>>> import numpy as np
>>> import numpy.linalg as la
>>> np.set_printoptions(precision=2, suppress=True, linewidth=200)
>>> def rd(a):
...     return np.round(a, 2) + 0
... 
>>> f = np.array([3, -4, 5]) + 0.5
>>> m1 = np.eye(3) - 2 * np.outer(f, f) / (f @ f)
>>> print(rd(m1))
[[ 0.55  0.45 -0.7 ]
 [ 0.45  0.55  0.7 ]
 [-0.7   0.7  -0.11]]
>>> vals, vecs = la.eig(m1)
>>> print(rd(np.prod(vals)))
-1.0
>>> print(rd(np.sort(la.eigvals(m1.T))))
[-1.  1.  1.]
>>> print(rd(np.sort(la.eigvals(la.inv(m1)))))
[-1.  1.  1.]
>>> vals, vecs = la.eigh(m1)
>>> print(rd(vecs.T @ m1 @ vecs))
[[-1.  0.  0.]
 [ 0.  1.  0.]
 [ 0.  0.  1.]]
>>> print(np.unique(vals.round(6) + 0, return_counts=True)[1])
[1 2]
>>> print(rd(vecs @ np.diag(vals) @ vecs.T))
[[ 0.55  0.45 -0.7 ]
 [ 0.45  0.55  0.7 ]
 [-0.7   0.7  -0.11]]
>>> proj = np.triu(np.array([[2, -1, -2], [2, 1, 1], [0, 0, 0]]), 1) + np.eye(3)
>>> other = proj @ m1 @ la.inv(proj)
>>> print(la.matrix_rank(other))
3
>>> print(rd(other))
[[ 1.51  0.    1.83]
 [-0.26  1.   -0.91]
 [-0.7   0.   -1.51]]
>>> print(np.trace(other), np.trace(m1))
1.0 1.0
>>> W0 = np.load("mat.npy")
>>> print(W0)
[[ 3  0  5 25]
 [ 4  3  3 15]
 [ 2  5  0  0]]
>>> Uu, sv, vt = la.svd(W0, full_matrices=False)
>>> print(rd(sv / sv[0]))
[1.   0.21 0.02]
>>> print(np.abs(Uu[:, 0]).round(6).argmax())
0
>>> print(rd(Uu.T @ W0 @ vt.T))
[[30.14  0.    0.  ]
 [ 0.    6.18  0.  ]
 [ 0.    0.    0.68]]
>>> print(rd(np.cumsum(sv ** 2) / np.sum(sv ** 2)))
[0.96 1.   1.  ]
>>> print(rd(vt @ vt.T))
[[1. 0. 0.]
 [0. 1. 0.]
 [0. 0. 1.]]
>>> print(rd(la.norm(W0[2], 1)), rd(la.norm(W0[2], np.inf)))
7.0 5.0
>>> print(W0[2] @ W0[1])
23
>>> print(la.norm(W0, axis=1).argmax())
0
>>> print(rd(la.norm(W0, "nuc")))
37.0
>>> def softmax(z):
...     e = np.exp(z - z.max(axis=-1, keepdims=True))
...     return e / e.sum(axis=-1, keepdims=True)
... 
>>> print(rd(softmax(W0[1] + 4)))
[0. 0. 0. 1.]
>>> print(rd(softmax(W0).sum(axis=1)))
[1. 1. 1.]
>>> att = W0 @ W0.T / np.sqrt(4)
>>> print(rd(softmax(att)[1] @ W0))
[ 3.  0.  5. 25.]
>>> T = np.stack([W0, 3 * W0, W0[::-1]])
>>> print(rd(la.norm(T, axis=(1, 2))))
[30.77 92.32 30.77]
>>> print(np.einsum("bij,cij->bc", T, T))
[[ 947 2841  271]
 [2841 8523  813]
 [ 271  813  947]]
>>> print(la.matrix_rank(T.reshape(3, -1)))
2
>>> J = np.load("out11.npy")
>>> print(J)
[[-2.  0.  0.  0.]
 [ 0.  0.  1. -1.]
 [ 0.  0.  2.  1.]
 [ 0.  1.  0. -2.]]
>>> x = np.array([-3, 5, 4, 3])
>>> target = J @ x
>>> c, lr = np.zeros(4), 1 / la.norm(J, 2) ** 2
>>> for i in range(25):
...     c -= lr * J.T @ (J @ c - target)
...     if i % 5 == 0: print(i, round(la.norm(J @ c - target), 2))
... 
0 4.66
5 2.24
10 1.84
15 1.51
20 1.24
>>> print(rd(c))
[-3.    3.1   4.15  2.31]
>>> print(rd(la.cond(J)))
5.09
>>> f = np.array([-5, -1, -1, 3])
>>> other = J + np.outer(f, np.eye(4)[3])
>>> print(la.matrix_rank(la.inv(other) - la.inv(J), tol=1e-8))
1
>>> print(other)
[[-2.  0.  0. -5.]
 [ 0.  0.  1. -2.]
 [ 0.  0.  2.  0.]
 [ 0.  1.  0.  1.]]
>>> print(la.matrix_rank(other - J))
1
>>> print(J.shape)
(4, 4)
>>> print(J.mean(axis=0))
[-0.5   0.25  0.75 -0.5 ]
>>> print(J.sum(axis=1))
[-2.  0.  3. -1.]
>>> print(J - J[0])
[[ 0.  0.  0.  0.]
 [ 2.  0.  1. -1.]
 [ 2.  0.  2.  1.]
 [ 2.  1.  0. -2.]]
>>> print(rd(la.svd(J, compute_uv=False)))
[2.67 2.15 2.   0.52]
>>> print(J.sum(axis=0))
[-2.  1.  3. -2.]
>>> print(np.abs(J).max())
2.0
>>> M = np.load("run0.npy")
>>> print(rd(M))
[[-23.2    1.6   -7.2 ]
 [ -9.54  -0.42  -3.32]
 [ -7.15  -0.75  -2.63]
 [ -4.    -1.09  -1.7 ]
 [ -2.88  -1.12  -1.33]
 [ -2.64  -1.12  -1.25]
 [ -1.79  -1.04  -0.94]
 [ -0.72  -0.61  -0.44]
 [ -0.07  -0.07  -0.05]
 [  0.29   0.3    0.2 ]
 [  0.35   0.35   0.23]
 [  2.46   2.26   1.57]
 [  4.91   3.88   2.93]
 [  6.35   4.67   3.68]
 [ 17.78   9.31   9.03]
 [ 18.14   9.43   9.19]
 [ 18.67   9.6    9.42]
 [ 20.94  10.33  10.42]
 [ 23.65  11.16  11.6 ]]
>>> z = M[:, 2] > np.median(M[:, 2])
>>> f = M[z].mean(axis=0) - M[~z].mean(axis=0)
>>> print(rd((((M - M.mean(axis=0)) @ f > 0) == z).mean()))
0.89
>>> print(rd(f))
[17.75  7.21  8.32]
>>> print(((M - M.mean(axis=0)) @ f > 0).astype(int))
[0 0 0 0 0 0 0 0 0 0 0 0 1 1 1 1 1 1 1]
>>> X = np.load("case8.npy")
>>> print(rd(X))
[[-0.62 -0.31  0.72]
 [ 0.53 -0.84  0.09]
 [ 0.58  0.43  0.69]]
>>> print(rd(X - X[0]))
[[ 0.    0.    0.  ]
 [ 1.15 -0.53 -0.63]
 [ 1.2   0.75 -0.02]]
>>> print(rd(np.diff(X, axis=0)))
[[ 1.15 -0.53 -0.63]
 [ 0.05  1.28  0.6 ]]
>>> print(rd(la.norm(X)))
1.73
>>> other = la.inv(X)
>>> print(rd(other))
[[-0.62  0.53  0.58]
 [-0.31 -0.84  0.43]
 [ 0.72  0.09  0.69]]
>>> print(np.allclose(other, X.T))
True
>>> print(rd(la.cond(X)))
1.0
>>> print(rd(la.inv(other)))
[[-0.62 -0.31  0.72]
 [ 0.53 -0.84  0.09]
 [ 0.58  0.43  0.69]]
>>> K = np.loadtxt("arr.csv", delimiter=",")
>>> print(K)
[[ 1. -1.  1. -1.]
 [ 1.  0.  0.  0.]]
>>> # columns 1 and 3 are equal
>>> W1 = np.array([[3, 1, 2], [2, 1, 3], [2, 3, -1], [-2, -2, -3]])
>>> c = np.array([0, 3, 0])
>>> act = np.maximum(K @ W1 + c, 0)
>>> print(act)
[[5. 8. 1.]
 [3. 4. 2.]]
>>> print(la.matrix_rank(act))
2
>>> C = np.array([[7, 0, 0], [0, 3, 7], [2, 5, 2]])
>>> print(act @ C)
[[37. 29. 58.]
 [25. 22. 32.]]
>>> print(W1 @ C)
[[ 25  13  11]
 [ 20  18  13]
 [ 12   4  19]
 [-20 -21 -20]]
>>> f, v = K[1], K[0]
>>> print(f @ f)
1.0
>>> p = (f @ v) / (f @ f) * f
>>> print(np.outer(f, v))
[[ 1. -1.  1. -1.]
 [ 0. -0.  0. -0.]
 [ 0. -0.  0. -0.]
 [ 0. -0.  0. -0.]]
>>> T = np.stack([K, 2 * K, K[::-1]])
>>> print(T.shape)
(3, 2, 4)
>>> print(rd(la.norm(T, axis=(1, 2))))
[2.24 4.47 2.24]
>>> print(np.einsum("bij,cij->bc", T, T))
[[ 5. 10.  2.]
 [10. 20.  4.]
 [ 2.  4.  5.]]
>>> print(la.matrix_rank(T.reshape(3, -1)))
2
>>> x = np.array([-3, 5, -5, -4])
>>> print(K @ (2 * x))
[-18.  -6.]
>>> print(np.einsum("ij,j->i", K, x))
[-9. -3.]
>>> print(K @ np.eye(4)[0])
[1. 1.]
>>> print(la.norm(K @ x) <= la.norm(K, 2) * la.norm(x) + 1e-9)
True
>>> print(K * x)
[[-3. -5. -5.  4.]
 [-3.  0. -0. -0.]]
>>> print(np.sign((K @ x).round(6)))
[-1. -1.]
>>> x = np.array([-1, 1, -2, -2])
>>> h = np.maximum(K @ x, 0)
>>> print(np.maximum(K @ (3 * x), 0))
[0. 0.]
>>> print(K * (h > 1e-9)[:, None])
[[ 0. -0.  0. -0.]
 [ 0.  0.  0.  0.]]
>>> print(np.flatnonzero(h > 1e-9))
[]
>>> print(K.T @ h)
[0. 0. 0. 0.]
>>> data = np.load("layer5.npy")
>>> print(data)
[[ 3.76 -1.11  0.91  1.19]
 [-1.11  0.3   1.53  3.66]
 [ 0.91  1.53  5.41 -1.13]
 [ 1.19  3.66 -1.13  3.53]]
>>> # equal to its transpose
>>> print(np.allclose(data @ data.T, data.T @ data))
True
>>> print(np.allclose(data, data.T))
True
>>> print(rd(data @ data))
[[17.61  1.24  5.3   3.58]
 [ 1.24 17.06  3.59 10.97]
 [ 5.3   3.59 33.71 -3.42]
 [ 3.58 10.97 -3.42 28.55]]
>>> print((data - data.T) / 2)
[[0. 0. 0. 0.]
 [0. 0. 0. 0.]
 [0. 0. 0. 0.]
 [0. 0. 0. 0.]]
>>> print([round(float(la.det(data[:i, :i])), 2) + 0 for i in range(1, 5)])
[3.76, -0.1, -12.7, -430.77]
>>> print(rd(la.eigvalsh(data).min()))
-3.0
>>> E = np.loadtxt("dump.csv", delimiter=",")
>>> print(rd(E))
[[ 0.37 -0.63 -0.27 -0.63]
 [-0.63  0.37 -0.27 -0.63]
 [-0.27 -0.27  0.88 -0.27]
 [-0.63 -0.63 -0.27  0.37]]
>>> print(rd(la.svd(E, compute_uv=False)))
[1. 1. 1. 1.]
>>> print(rd(E.T @ E))
[[1. 0. 0. 0.]
 [0. 1. 0. 0.]
 [0. 0. 1. 0.]
 [0. 0. 0. 1.]]
>>> print(rd(la.pinv(E)))
[[ 0.37 -0.63 -0.27 -0.63]
 [-0.63  0.37 -0.27 -0.63]
 [-0.27 -0.27  0.88 -0.27]
 [-0.63 -0.63 -0.27  0.37]]
